$ python3 -q
>>> import numpy as np
>>> np.set_printoptions(precision=1, suppress=True, linewidth=120)
>>> W0 = np.loadtxt("dump.csv", delimiter=",")
>>> W0
array([[ 1.4, -3.8,  7.3,  1.9,  0.3, -5.7],
       [ 0. , -5.2,  6.3,  0.6, -1.3, -3. ],
       [ 3.9, -2.1,  0.6, -0.1, -0.8, -5.4],
       [ 2.5, -2.4,  6.4,  2.2,  1.7, -2.9],
       [ 2.6, -1.2, -1.1, -1.4, -0.2, -3. ],
       [ 1.9, -2.7,  7.4,  2.4,  0.8, -4. ],
       [ 1.7, -1.2,  0.3,  0.1, -1.6, -4.3],
       [ 1.8, -3.1,  7.7,  3.8, -1. , -4.3],
       [ 3.7, -1.1, -0.2, -1.8, -2. , -3.5],
       [ 1.1, -4.4,  5.6,  2.5, -0.6, -2.1],
       [ 1.3, -4.6,  8.3,  2.9, -1.3, -3.3],
       [ 2.6, -2.5,  8.2,  3.7, -1.3, -2. ],
       [ 2.2, -0.2, -0.8, -0.6, -1.2, -4.7],
       [ 1.4, -1.7,  0.8, -1.2, -2.9, -5.9],
       [ 0.6, -4.8,  5.7,  5.4,  0.9, -2.1],
       [ 2.6, -3.5, -2.5, -2.4, -2.6, -2.7],
       [ 1.1, -1.3, -0.6,  0.3, -1.9, -6.7],
       [ 3.5, -3.8,  6.2,  2.7,  0.3, -2.1],
       [ 2. , -4. , -0.3, -0.7, -1.3, -4.3],
       [ 3.3, -4.7,  7.7,  1.6, -0.2, -2. ],
       [ 2.6, -3.8,  6.5,  3.5, -1.7, -2.5],
       [ 0.6, -3.2, -0.6, -2.9, -3.1, -4.5],
       [ 0.3, -4.4,  7.5,  3.9, -2.3, -1.9],
       [ 3.7,  0.2, -0.7, -1. , -2.7, -4.2],
       [ 1.4, -3.3, -1.3, -1. , -2.4, -2.1],
       [ 0.8, -1.4, -1.6,  1.1, -3.3, -3.8],
       [ 2.6, -2.7,  1.5, -2.8, -2.6, -3.4],
       [ 2.5, -3.8, -0.9, -0.7, -2.6, -4.7],
       [ 1.2, -3.6,  7.6,  2.7, -0.4, -1.3],
       [ 0.1, -3.4,  8.8,  3.3,  0.1, -4.7],
       [ 2.8, -3.3,  7.2,  3.7, -2.3, -3.7],
       [ 1.6, -1.7,  0.4,  0. , -2.3, -5.2],
       [ 2.5, -2.3, -1. ,  0.1, -2.2, -3.5],
       [ 1.8, -3. , -0.1,  0. , -2.2, -4.6],
       [ 1.2, -3. ,  6.2,  2.3, -0.3, -1.7],
       [ 0.7, -3.7,  6.5,  3.2, -2.5, -1.6],
       [ 2.6, -4.3,  7.4,  4.3,  0.8, -2.2]])
>>> Xs = (W0 - W0.mean(axis=0)) / W0.std(axis=0)
>>> Xs.std(axis=0)
array([1., 1., 1., 1., 1., 1.])
>>> c = np.linalg.lstsq(np.delete(Xs, 2, axis=1), Xs[:, 2])[0]
>>> np.abs(c).argmax()
np.int64(2)
>>> round(float(1 - np.var(Xs[:, 2] - np.delete(Xs, 2, axis=1) @ c)), 1)
0.8
>>> D = np.linalg.norm(W0[:, None] - W0[None], axis=-1)
>>> np.linalg.matrix_rank(D ** 2)
np.int64(8)
>>> np.linalg.norm(W0, axis=1)
array([10.3,  8.8,  7.1,  8.3,  4.5,  9.4,  5. , 10.3,  5.9,  7.9, 10.6, 10. ,  5.4,  7.1,  9.5,  6.7,  7.2,  8.8,
        6.4,  9.9,  9.2,  7. , 10. ,  6.3,  5.1,  5.6,  6.5,  7.1,  9. , 11. , 10.2,  6.2,  5.4,  6.2,  7.6,  8.7,
       10.2])
>>> D[20].round(6).argsort(kind="stable")[:4]
array([20, 30, 11, 35])
>>> D.mean(axis=1).argmax()
np.int64(15)
>>> x = np.array([1, -1, 1, -1, 1, -2])
>>> y = W0 @ x
>>> c, lr = np.zeros(6), 1 / np.linalg.norm(W0, 2) ** 2
>>> for i in range(3):
...     c -= lr * W0.T @ (W0 @ c - y)
...     if i % 1 == 0: print(i, round(np.linalg.norm(W0 @ c - y), 1))
... 
0 23.2
1 18.7
2 15.8
>>> c
array([ 0.7, -0.9,  0.9,  0.2, -0.4, -1.3])
>>> Xs = W0 - W0.mean(axis=0)
>>> Uu, s, vt = np.linalg.svd(Xs, full_matrices=False)
>>> np.round(s ** 2 / (s ** 2).sum(), 1) + 0
array([0.8, 0.1, 0.1, 0. , 0. , 0. ])
>>> np.searchsorted(np.cumsum(s ** 2) / (s ** 2).sum(), 0.9) + 1
np.int64(3)
>>> np.round((s ** 2).sum() ** 2 / (s ** 4).sum(), 1)
np.float64(1.6)
>>> x = np.array([-4, -3, 3, -2, -4, 2])
>>> y = W0 @ x
>>> np.linalg.lstsq(W0, y)[0]
array([-4., -3.,  3., -2., -4.,  2.])
>>> np.round(np.linalg.pinv(W0) @ W0, 1) + 0
array([[1., 0., 0., 0., 0., 0.],
       [0., 1., 0., 0., 0., 0.],
       [0., 0., 1., 0., 0., 0.],
       [0., 0., 0., 1., 0., 0.],
       [0., 0., 0., 0., 1., 0.],
       [0., 0., 0., 0., 0., 1.]])
>>> try:
...     np.linalg.solve(W0, y)
... except np.linalg.LinAlgError as e:
...     print(repr(e))
... 
LinAlgError('Last 2 dimensions of the array must be square')
>>> rng = np.random.default_rng(13669)
>>> y = y + 0.3 * rng.normal(size=37)
>>> y
array([ 11.1,  32. , -15. ,  -0.6, -12.6,   6.1,  -4.5,  12.9,  -7.5,  19.1,  26.2,  15.3, -14.1,   4.7,  10.2,   2.3,
        -8.7,   5.4,   0.9,  17.8,  15.5,  14.6,  31.6, -13.2,   7.4,  -0.2,  11. ,   1.5,  22.6,  19.7,  14.8,  -1.3,
        -4.6,   1. ,  16. ,  27.6,   8.4])
>>> c, *_ = np.linalg.lstsq(W0, y)
>>> [round(float(np.linalg.norm(np.linalg.solve(W0.T @ W0 + lam * np.eye(6), W0.T @ y))), 2) for lam in (0, 1, 10, 100)]
[7.57, 7.43, 6.39, 3.09]
>>> A = np.array([[0.5, 0.8, -0.3, -1.5],
...     [0.3, 0.5, -0.3, -1.1],
...     [-0.7, 0.6, -0.2, -1.7],
...     [0.3, -0.6, 1.2, -0.1],
...     [-1.0, 1.2, -1.4, -1.3],
...     [0.7, 1.1, 1.8, 0.5],
...     [-0.5, 0.6, -1.1, 0.8]])
>>> x = np.array([-3, 0, 1, -3])
>>> y = A @ x
>>> y
array([ 2.7,  2.1,  7. ,  0.6,  5.5, -1.8, -2. ])
>>> y = y + 0.1 * rng.normal(size=7)
>>> y
array([ 2.7,  2.1,  7.1,  0.7,  5.7, -1.8, -2.1])
>>> c, *_ = np.linalg.lstsq(A, y)
>>> [round(float(np.linalg.norm(np.linalg.solve(A.T @ A + lam * np.eye(4), A.T @ y))), 2) for lam in (0, 1, 10, 100)]
[4.46, 3.13, 1.51, 0.3]
>>> c.round(1) + 0
array([-3.1,  0. ,  1.1, -3.1])
>>> A @ A
Traceback (most recent call last):
  File "<python-input-43>", line 1, in <module>
    A @ A
    ~~^~~
ValueError: matmul: Input operand 1 has a mismatch in its core dimension 0, with gufunc signature (n?,k),(k,m?)->(n?,m?) (size 7 is different from 4)
>>> G = A.T @ A
>>> np.linalg.matrix_rank(G)
np.int64(4)
>>> G
array([[ 2.7, -0.8,  3.5,  1.3],
       [-0.8,  4.6, -1.6, -3.2],
       [ 3.5, -1.6,  8.1,  2.8],
       [ 1.3, -3.2,  2.8,  8.9]])
>>> np.linalg.eigvalsh(G)[::-1]
array([13.8,  6.6,  2.9,  1. ])
>>> np.linalg.svd(A, compute_uv=False)
array([3.7, 2.6, 1.7, 1. ])
>>> np.linalg.rank(A)
Traceback (most recent call last):
  File "<python-input-49>", line 1, in <module>
    np.linalg.rank(A)
    ^^^^^^^^^^^^^^
AttributeError: module 'numpy.linalg' has no attribute 'rank'
>>> np.abs(A).max()
np.float64(1.8)
>>> A.shape
(7, 4)
>>> np.count_nonzero(A)
np.int64(28)
>>> np.round(np.linalg.norm(A), 1)
np.float64(4.9)
>>> A.sum(axis=0)
array([-0.4,  4.2, -0.3, -4.4])
>>> np.linalg.matrix_rank(A)
np.int64(4)
>>> np.diff(A, axis=0)
array([[-0.2, -0.3,  0. ,  0.4],
       [-1. ,  0.1,  0.1, -0.6],
       [ 1. , -1.2,  1.4,  1.6],
       [-1.3,  1.8, -2.6, -1.2],
       [ 1.7, -0.1,  3.2,  1.8],
       [-1.2, -0.5, -2.9,  0.3]])
>>> Q, V = np.linalg.qr(A[:, :1])[0], np.linalg.qr(A[:, 1:])[0]
>>> s = np.linalg.svd(Q.T @ V, compute_uv=False)
>>> np.round(np.linalg.norm(Q @ Q.T - V @ V.T, 2), 1)
np.float64(1.0)
>>> s
array([0.7])
>>> out = np.array([[2, 5, 3, -1, 1, -5, 1, 5, 4],
...     [-1, 1, 0, -1, 4, -1, 5, 4, 4],
...     [3, 5, -1, -2, -3, 1, 1, 1, -3],
...     [-2, 4, -5, -1, 3, -4, -1, 0, -2],
...     [0, 5, -3, -4, -3, -1, 5, 3, 4],
...     [3, -4, 3, -4, 4, -1, 3, -4, 5],
...     [-4, 5, 2, -2, -4, 0, 5, 3, -4],
...     [5, -2, -4, -5, 0, -3, -3, -1, 5],
...     [-1, -2, -2, -5, 0, -4, -3, -3, -1]])
>>> X = out - out.T
>>> X
array([[ 0,  6,  0,  1,  1, -8,  5,  0,  5],
       [-6,  0, -5, -5, -1,  3,  0,  6,  6],
       [ 0,  5,  0,  3,  0, -2, -1,  5, -1],
       [-1,  5, -3,  0,  7,  0,  1,  5,  3],
       [-1,  1,  0, -7,  0, -5,  9,  3,  4],
       [ 8, -3,  2,  0,  5,  0,  3, -1,  9],
       [-5,  0,  1, -1, -9, -3,  0,  6, -1],
       [ 0, -6, -5, -5, -3,  1, -6,  0,  8],
       [-5, -6,  1, -3, -4, -9,  1, -8,  0]])
>>> np.linalg.cond(X) > 100
np.True_
